$ python3 -q
>>> import numpy as np
>>> np.set_printoptions(precision=2, suppress=True, linewidth=160, legacy="1.25")
>>> def rd(a):
...     return np.round(a, 2) + 0
... 
>>> E = np.load("sample13.npy")
>>> E
array([[ 3,  4,  5,  6,  7,  8,  9, 10, 11, 12, 13, 14],
       [15, 16, 17, 18, 19, 20, 21, 22, 23, 24, 25, 26],
       [27, 28, 29, 30, 31, 32, 33, 34, 35, 36, 37, 38],
       [39, 40, 41, 42, 43, 44, 45, 46, 47, 48, 49, 50],
       [51, 52, 53, 54, 55, 56, 57, 58, 59, 60, 61, 62],
       [63, 64, 65, 66, 67, 68, 69, 70, 71, 72, 73, 74]])
>>> B = E[0, 0] * E[1:] - np.outer(E[1:, 0], E[0])
>>> print(B)
[[   0  -12  -24  -36  -48  -60  -72  -84  -96 -108 -120 -132]
 [   0  -24  -48  -72  -96 -120 -144 -168 -192 -216 -240 -264]
 [   0  -36  -72 -108 -144 -180 -216 -252 -288 -324 -360 -396]
 [   0  -48  -96 -144 -192 -240 -288 -336 -384 -432 -480 -528]
 [   0  -60 -120 -180 -240 -300 -360 -420 -480 -540 -600 -660]]
>>> np.linalg.matrix_rank(B), np.linalg.matrix_rank(E)
(1, 2)
>>> np.flatnonzero(~B.round(6).any(axis=1))
array([], dtype=int64)
>>> B @ B
Traceback (most recent call last):
  File "<python-input-9>", line 1, in <module>
    B @ B
    ~~^~~
ValueError: matmul: Input operand 1 has a mismatch in its core dimension 0, with gufunc signature (n?,k),(k,m?)->(n?,m?) (size 5 is different from 12)
>>> cov = B.T @ B
>>> cov
array([[     0,      0,      0,      0,      0,      0,      0,      0,      0,      0,      0,      0],
       [     0,   7920,  15840,  23760,  31680,  39600,  47520,  55440,  63360,  71280,  79200,  87120],
       [     0,  15840,  31680,  47520,  63360,  79200,  95040, 110880, 126720, 142560, 158400, 174240],
       [     0,  23760,  47520,  71280,  95040, 118800, 142560, 166320, 190080, 213840, 237600, 261360],
       [     0,  31680,  63360,  95040, 126720, 158400, 190080, 221760, 253440, 285120, 316800, 348480],
       [     0,  39600,  79200, 118800, 158400, 198000, 237600, 277200, 316800, 356400, 396000, 435600],
       [     0,  47520,  95040, 142560, 190080, 237600, 285120, 332640, 380160, 427680, 475200, 522720],
       [     0,  55440, 110880, 166320, 221760, 277200, 332640, 388080, 443520, 498960, 554400, 609840],
       [     0,  63360, 126720, 190080, 253440, 316800, 380160, 443520, 506880, 570240, 633600, 696960],
       [     0,  71280, 142560, 213840, 285120, 356400, 427680, 498960, 570240, 641520, 712800, 784080],
       [     0,  79200, 158400, 237600, 316800, 396000, 475200, 554400, 633600, 712800, 792000, 871200],
       [     0,  87120, 174240, 261360, 348480, 435600, 522720, 609840, 696960, 784080, 871200, 958320]])
>>> np.linalg.matrix_rank(cov)
1
